% python3 -q
>>> import numpy as np
>>> from numpy import linalg as LA
>>> np.set_printoptions(precision=4, suppress=True, linewidth=100)
>>> rnd = lambda a: np.round(a, 4) + 0
>>> m1 = np.loadtxt("a.csv", delimiter=",")
>>> print(rnd(m1))
[[-0.6644  0.7474]
 [ 0.7474  0.6644]]
>>> x0 = np.array([1, 1])
>>> print(rnd(np.abs(LA.eigvals(m1))))
[1. 1.]
>>> print(rnd(LA.norm(x0)), rnd(LA.norm(m1 @ x0)))
1.4142 1.4142
>>> print([p for p in range(1, 25) if np.allclose(LA.matrix_power(m1, p), np.eye(2))])
[2, 4, 6, 8, 10, 12, 14, 16, 18, 20, 22, 24]
>>> print(rnd(m1.T @ m1))
[[1. 0.]
 [0. 1.]]
>>> print(rnd(LA.svd(m1, compute_uv=False)))
[1. 1.]
>>> print(rnd(LA.pinv(m1)))
[[-0.6644  0.7474]
 [ 0.7474  0.6644]]
>>> print(rnd(LA.norm(m1, axis=0)))
[1. 1.]
>>> x0 = np.array([4, 1])
>>> print(rnd(m1 @ (2 * x0)))
[-3.8201  7.308 ]
>>> print(rnd(m1 * x0))
[[-2.6575  0.7474]
 [ 2.9896  0.6644]]
>>> w, vecs = LA.eigh(m1)
>>> print(rnd(w))
[-1.  1.]
>>> print(rnd(vecs.T @ vecs))
[[1. 0.]
 [0. 1.]]
>>> print(rnd(LA.svd(m1, compute_uv=False)))
[1. 1.]
>>> print(rnd(LA.eigvalsh(m1 @ m1)))
[1. 1.]
>>> print(w.sum(), np.trace(m1))
0.0 0.0
>>> mat = np.array([[0, 0, 0, 0], [3, 4, 3, 4], [0, 0, 0, 0], [3, 4, 3, 4]])
>>> Uu, sigma, VT = LA.svd(mat)
>>> vecs = VT[:(sigma > 1e-8).sum()]
>>> rng = np.random.default_rng(51545)
>>> x0 = mat[1] + -3 * mat[3] + rng.integers(2) * np.eye(4)[0]
>>> print(x0)
[-6. -8. -6. -8.]
>>> print(rnd(vecs.T @ vecs))
[[0.18 0.24 0.18 0.24]
 [0.24 0.32 0.24 0.32]
 [0.18 0.24 0.18 0.24]
 [0.24 0.32 0.24 0.32]]
>>> print(rnd(LA.norm(x0 - vecs.T @ vecs @ x0)))
0.0
>>> def softmax(z):
...     e = np.exp(z - z.max(axis=-1, keepdims=True))
...     return e / e.sum(axis=-1, keepdims=True)
... 
>>> print(rnd(softmax(m1[1] + 4)))
[0.5207 0.4793]
>>> S = m1 @ m1.T / np.sqrt(2)
>>> print(rnd(softmax(S + np.triu(np.full(S.shape, -np.inf), 1))))
[[1.     0.    ]
 [0.3302 0.6698]]
>>> X = np.loadtxt("test5.csv", delimiter=",")
>>> print(X)
[[ 1.7042 -3.069  -3.5605]
 [-0.1395 -3.6535  3.4107]
 [-1.9881  2.6672 -3.7327]
 [ 1.8549  4.642  -0.1068]
 [-0.2928  3.8557  3.1698]
 [-1.9819  3.9868 -2.2755]
 [-0.42   -2.3643  4.3856]
 [-2.9154  3.7397 -1.5859]
 [ 0.0444  3.9636 -3.0476]
 [ 4.7895 -0.9293 -1.0943]
 [-0.5597 -4.4622 -2.1853]
 [ 3.6023  3.4631  0.1757]
 [-3.7711  3.1249 -1.007 ]
 [ 2.9623 -0.4146  4.0066]
 [-4.8097  0.5794 -1.2372]
 [ 2.7438 -3.5292 -2.2396]
 [ 1.4077 -2.3908  4.1596]
 [-4.8495 -0.2036  1.2005]
 [-3.3917  2.6197  2.5756]
 [-4.8363 -0.8605  0.9328]
 [-0.3476 -4.9843 -0.1897]
 [-2.2868  0.4899 -4.4193]
 [ 2.2992 -3.8259  2.2531]
 [-4.418  -1.5845 -1.7235]
 [-3.3526 -3.692  -0.3588]
 [ 2.3266 -3.6817 -2.456 ]]
>>> x0 = np.array([3, 3, -1])
>>> target = X @ x0
>>> print(rnd(LA.pinv(X) @ X))
[[1. 0. 0.]
 [0. 1. 0.]
 [0. 0. 1.]]
>>> print(rnd(LA.solve(X.T @ X, X.T @ target)))
[ 3.  3. -1.]
>>> target = target + 0.1 * rng.normal(size=26)
>>> print(rnd(target))
[ -0.4928 -14.8839   5.6223  19.557    7.5773   8.3246 -12.6848   3.8956  14.9236  12.7304 -12.8324
  21.0948  -0.947    3.7546 -11.4646   0.0718  -7.1071 -16.302   -4.8003 -18.1498 -15.8123  -0.8889
  -6.9171 -16.3297 -20.7031  -1.7355]
>>> beta, *_ = LA.lstsq(X, target)
>>> print([round(float(LA.norm(LA.solve(X.T @ X + lam * np.eye(3), X.T @ target))), 2) for lam in (0, 1, 10, 100)])
[4.36, 4.34, 4.15, 2.88]
>>> print(beta.round())
[ 3.  3. -1.]
>>> G = np.cov(X, rowvar=False)
>>> print(rnd(np.corrcoef(X.T)))
[[ 1.     -0.1897  0.1106]
 [-0.1897  1.     -0.1224]
 [ 0.1106 -0.1224  1.    ]]
>>> print(G.shape)
(3, 3)
>>> print(rnd(np.median(X, axis=0)))
[-0.3838 -0.6376 -0.6829]
>>> print(np.unravel_index(np.abs(X).argmax(), X.shape))
(np.int64(20), np.int64(1))
>>> print(rnd(LA.norm(X)))
25.4951
>>> print(rnd(X.sum(axis=0)))
[-16.6258  -6.5134  -4.9497]
>>> print(LA.matrix_rank(X))
3
>>> print(np.abs(X).max())
4.9843
>>> W2 = X[[20, 1]].astype(float)
>>> for _ in range(5):
...     lab = LA.norm(X[:, None] - W2, axis=-1).argmin(axis=1)
...     W2 = np.array([X[lab == j].mean(axis=0) for j in range(2)])
... 
>>> print(lab)
[0 1 0 1 1 0 1 0 0 1 0 1 0 1 0 0 1 0 1 0 0 0 1 0 0 0]
>>> print(np.bincount(lab))
[16 10]
>>> print(np.abs(W2[1] - W2[0]).argmax())
2
>>> E = np.load("case14.npy")
>>> print(E)
[[-8.981  -2.9374 -3.9952]
 [-8.9909 -3.0161 -3.9798]
 [-8.9893 -3.0161 -3.9903]
 [-8.9867 -2.9809 -4.0083]
 [-8.961  -2.9932 -4.0097]
 [-9.0083 -2.9932 -4.0231]
 [-9.0031 -2.9497 -4.0147]
 [-9.0005 -3.0153 -4.0017]
 [-8.992  -2.9698 -4.0082]
 [-8.9742 -2.9961 -4.0146]
 [ 1.0076  1.9979 -1.029 ]
 [ 1.0106  1.983  -1.0019]
 [ 0.9712  2.0348 -0.9705]
 [ 0.9931  1.9711 -0.9825]
 [ 0.9866  2.0129 -1.019 ]
 [ 0.993   2.0148 -1.0119]
 [ 1.0141  2.0123 -1.0001]
 [ 0.9638  1.9827 -0.995 ]
 [ 1.0079  1.9807 -0.9859]
 [ 1.0285  2.0027 -0.9747]]
>>> W2 = E[[0, 1]].astype(float)
>>> for _ in range(5):
...     lab = LA.norm(E[:, None] - W2, axis=-1).argmin(axis=1)
...     W2 = np.array([E[lab == j].mean(axis=0) for j in range(2)])
... 
>>> print(lab)
[1 1 1 1 1 1 1 1 1 1 0 0 0 0 0 0 0 0 0 0]
>>> print(rnd(W2))
[[ 0.9976  1.9993 -0.997 ]
 [-8.9887 -2.9868 -4.0046]]
>>> print(rnd(W2[1] - W2[0]))
[-9.9863 -4.9861 -3.0075]
>>> f, v = W2[0], W2[1]
>>> print(rnd(f @ f))
5.9866
>>> print(rnd(f @ v))
-10.9462
>>> p = (f @ v) / (f @ f) * f
>>> print(LA.matrix_rank(np.outer(f, v)))
1
>>> print(rnd(p))
[-1.8241 -3.6556  1.8231]
>>> print(rnd(v - p))
[-7.1646  0.6688 -5.8276]
>>> proj = E @ LA.solve(E.T @ E, E.T)
>>> print(np.allclose(proj @ proj, proj))
True
>>> print(rnd(LA.eigvalsh(proj)))
[0. 0. 0. 0. 0. 0. 0. 0. 0. 0. 0. 0. 0. 0. 0. 0. 0. 1. 1. 1.]
>>> J = np.load("layer17.npy")
>>> print(J)
[[0 7 0 0 0 0]
 [9 7 0 0 0 0]
 [3 9 0 0 0 0]
 [0 0 0 7 0 0]
 [0 0 9 7 0 0]
 [0 0 3 9 0 0]
 [0 0 0 0 0 7]
 [0 0 0 0 9 7]
 [0 0 0 0 3 9]]
>>> out = np.c_[J[:, :2] @ np.array([[2, 0], [1, 0]]), np.array([0, 1, 1, 3, 3, 0, 2, 3, 0])]
>>> print(out)
[[ 7  0  0]
 [25  0  1]
 [15  0  1]
 [ 0  0  3]
 [ 0  0  3]
 [ 0  0  0]
 [ 0  0  2]
 [ 0  0  3]
 [ 0  0  0]]
>>> print(LA.matrix_rank(out))
2
>>> print(rnd(LA.norm(LA.qr(J)[0].T @ out, axis=0) ** 2 / ((out ** 2).sum(axis=0) + 1e-12)))
[1.     0.     0.6432]
>>> print(rnd(LA.lstsq(J, out[:, 0])[0]))
[2. 1. 0. 0. 0. 0.]
>>> print(LA.matrix_rank(out, rtol=0.1))
2
>>> print(rnd(LA.norm(out, 2) / LA.norm(out)))
0.9831
>>> out = np.array([[2, 1, 0],
...     [-1, 0, 2],
...     [2, -2, 0],
...     [2, 1, -1],
...     [-1, -1, 0],
...     [0, -1, -2]])
>>> print(np.einsum("ij,ij->i", J, J))
[ 49 130  90  49 130  90  49 130  90]
>>> print(np.einsum("ik,kj->ij", J, out))
[[ -7   0  14]
 [ 11   9  14]
 [ -3   3  18]
 [ 14   7  -7]
 [ 32 -11  -7]
 [ 24   3  -9]
 [  0  -7 -14]
 [ -9 -16 -14]
 [ -3 -12 -18]]
>>> print(J @ out)
[[ -7   0  14]
 [ 11   9  14]
 [ -3   3  18]
 [ 14   7  -7]
 [ 32 -11  -7]
 [ 24   3  -9]
 [  0  -7 -14]
 [ -9 -16 -14]
 [ -3 -12 -18]]
>>> q, r_ = LA.qr(J)
>>> print(q.shape, r_.shape)
(9, 6) (6, 6)
>>> print(rnd(q @ r_))
[[0. 7. 0. 0. 0. 0.]
 [9. 7. 0. 0. 0. 0.]
 [3. 9. 0. 0. 0. 0.]
 [0. 0. 0. 7. 0. 0.]
 [0. 0. 9. 7. 0. 0.]
 [0. 0. 3. 9. 0. 0.]
 [0. 0. 0. 0. 0. 7.]
 [0. 0. 0. 0. 9. 7.]
 [0. 0. 0. 0. 3. 9.]]
>>> print(np.allclose(r_.T @ r_, J.T @ J))
True
>>> print(rnd(np.trace(q @ q.T)))
6.0
>>> print(rnd(r_))
[[-9.4868 -9.4868  0.      0.      0.      0.    ]
 [ 0.      9.434   0.      0.      0.      0.    ]
 [ 0.      0.     -9.4868 -9.4868  0.      0.    ]
 [ 0.      0.      0.     -9.434   0.      0.    ]
 [ 0.      0.      0.      0.     -9.4868 -9.4868]
 [ 0.      0.      0.      0.      0.     -9.434 ]]
>>> proj = J @ LA.solve(J.T @ J, J.T)
>>> print(rnd(np.diag(proj)))
[0.5506 0.9449 0.5045 0.5506 0.9449 0.5045 0.5506 0.9449 0.5045]
>>> print(rnd(LA.eigvalsh(proj)))
[0. 0. 0. 1. 1. 1. 1. 1. 1.]
>>> M = np.loadtxt("mat.csv", delimiter=",")
>>> print(M)
[[0. 1. 0. 1.]
 [1. 0. 0. 1.]
 [0. 0. 0. 1.]
 [1. 1. 1. 0.]]
>>> w, vecs = LA.eig(M)
>>> print(rnd(w))
[ 2.1701  0.3111 -1.     -1.4812]
>>> print(rnd(M @ vecs[:, 0] - w[0] * vecs[:, 0]))
[0. 0. 0. 0.]
>>> x0 = np.array([3, -6, -6, -3, 2, 3])
>>> target = J @ x0
>>> print(target)
[-42 -15 -45 -21 -75 -45  21  39  33]
>>> print(rnd(LA.solve(J.T @ J, J.T @ target)))
[ 3. -6. -6. -3.  2.  3.]
>>> target = target + 0.02 * rng.normal(size=9)
>>> print(rnd(target))
[-41.9953 -14.9899 -45.0087 -20.9877 -74.988  -45.0312  20.9943  39.0167  32.963 ]
>>> beta, *_ = LA.lstsq(J, target)
>>> print([round(float(LA.norm(LA.solve(J.T @ J + lam * np.eye(6), J.T @ target))), 2) for lam in (0, 1, 10, 100)])
[10.15, 10.0, 8.96, 5.61]
>>> print(beta.round())
[ 3. -6. -6. -3.  2.  3.]
>>> w, vecs = LA.eigh(M)
>>> print(rnd(vecs @ np.diag(w) @ vecs.T))
[[0. 1. 0. 1.]
 [1. 0. 0. 1.]
 [0. 0. 0. 1.]
 [1. 1. 1. 0.]]
>>> print(rnd(LA.eigvalsh(M @ M)))
[0.0968 1.     2.1939 4.7093]
>>> print(rnd(w.sum()), np.trace(M))
0.0 0.0
>>> print(rnd(np.abs(vecs[:, -1])))
[0.5227 0.5227 0.2818 0.6116]
>>> print(rnd(LA.eigvalsh(M + 3 * np.eye(4))))
[1.5188 2.     3.3111 5.1701]
>>> Uu, sigma, VT = LA.svd(M, full_matrices=False)
>>> print(rnd(np.sqrt((sigma ** 2).sum())), rnd(LA.norm(M)))
2.8284 2.8284
>>> print(rnd(Uu.T @ Uu))
[[1. 0. 0. 0.]
 [0. 1. 0. 0.]
 [0. 0. 1. 0.]
 [0. 0. 0. 1.]]
>>> print(rnd(sigma / sigma[0]))
[1.     0.6826 0.4608 0.1434]
>>> print(Uu.shape, sigma.shape, VT.shape)
(4, 4) (4,) (4, 4)
>>> print(rnd(Uu.T @ M @ VT.T))
[[2.1701 0.     0.     0.    ]
 [0.     1.4812 0.     0.    ]
 [0.     0.     1.     0.    ]
 [0.     0.     0.     0.3111]]
>>> print(rnd(VT @ VT.T))
[[1. 0. 0. 0.]
 [0. 1. 0. 0.]
 [0. 0. 1. 0.]
 [0. 0. 0. 1.]]
>>> print(np.abs(Uu[:, 0]).round(6).argmax())
3
>>> print(np.all(LA.eigvalsh(M) > 0))
False
>>> print(rnd(LA.eigvalsh(M).min()))
-1.4812
>>> print([round(float(LA.det(M[:i, :i])), 2) + 0 for i in range(1, 5)])
[0.0, -1.0, 0.0, 1.0]
>>> F = np.loadtxt("dump.csv", delimiter=",")
>>> print(F)
[[ 0.0062 -0.0176  0.0208]
 [-2.9977 -2.9866 -2.9816]
 [-2.9961 -2.9658 -3.0015]
 [ 2.985   2.9737  2.9978]
 [ 4.9917  5.0103  4.9995]
 [-1.9797 -2.0217 -1.9934]
 [ 4.0172  3.9746  4.0174]
 [ 0.9876  0.9894  1.0089]
 [-2.9666 -2.9991 -2.9967]
 [-2.0098 -2.0141 -1.9904]
 [-1.0235 -1.0081 -1.0343]
 [ 4.0055  3.9895  3.9687]
 [ 2.9646  2.9912  2.9838]
 [-2.9976 -3.0105 -2.9649]
 [-1.0105 -1.0127 -1.0089]]
>>> rank = LA.matrix_rank(mat)
>>> print(rank)
1
>>> N = LA.svd(mat)[2][rank:].T
>>> print(rnd(N @ N.T))
[[ 0.82 -0.24 -0.18 -0.24]
 [-0.24  0.68 -0.24 -0.32]
 [-0.18 -0.24  0.82 -0.24]
 [-0.24 -0.32 -0.24  0.68]]
>>> print([int(LA.matrix_rank(mat[:i])) for i in range(1, len(mat) + 1)])
[0, 1, 1, 1]
>>> print(LA.matrix_rank(mat.T @ mat), LA.matrix_rank(mat @ mat.T))
1 1
>>> print(N.shape)
(4, 3)
>>> W2 = F[[5, 12]].astype(float)
>>> for _ in range(7):
...     lab = LA.norm(F[:, None] - W2, axis=-1).argmin(axis=1)
...     W2 = np.array([F[lab == j].mean(axis=0) for j in range(2)])
... 
>>> print(lab)
[0 0 0 1 1 0 1 1 0 0 0 1 1 0 0]
>>> print(rnd(W2))
[[-1.9973 -2.004  -1.9945]
 [ 3.3253  3.3214  3.3294]]
>>> print(rnd(W2[1] - W2[0]))
[5.3225 5.3255 5.3239]
>>> out = np.array([[3, -2, -1], [-1, -2, -3], [2, 3, -2]])
>>> arr = np.tril(out)
>>> print(arr)
[[ 3  0  0]
 [-1 -2  0]
 [ 2  3 -2]]
>>> x0 = np.array([1, 2, -2])
>>> target = arr @ x0
>>> print(target)
[ 3 -5 12]
>>> print(rnd(LA.solve(arr, target + arr[:, 1])))
[ 1.  3. -2.]
>>> print(rnd(LA.solve(arr.T, arr[1])))
[0. 1. 0.]
>>> print(rnd(LA.solve(arr, target)))
[ 1.  2. -2.]
>>> print(rnd(LA.norm(arr)))
5.5678
>>> print(LA.matrix_rank(arr))
3
>>> print(arr.sum(axis=0))
[ 4  1 -2]
>>> print(rnd(np.sort(np.abs(LA.eigvals(arr)))))
[2. 2. 3.]
>>> print(np.allclose(arr, arr.T))
False
>>> print(rnd(np.abs(LA.eigvals(arr)).max()))
3.0
>>> print(LA.matrix_power(arr, 2))
[[  9   0   0]
 [ -1   4   0]
 [ -1 -12   4]]
>>> assert arr == arr.T
Traceback (most recent call last):
  File "<python-input-160>", line 1, in <module>
    assert arr == arr.T
           ^^^^^^^^^^^^
ValueError: The truth value of an array with more than one element is ambiguous. Use a.any() or a.all()
>>> print(arr @ arr)
[[  9   0   0]
 [ -1   4   0]
 [ -1 -12   4]]
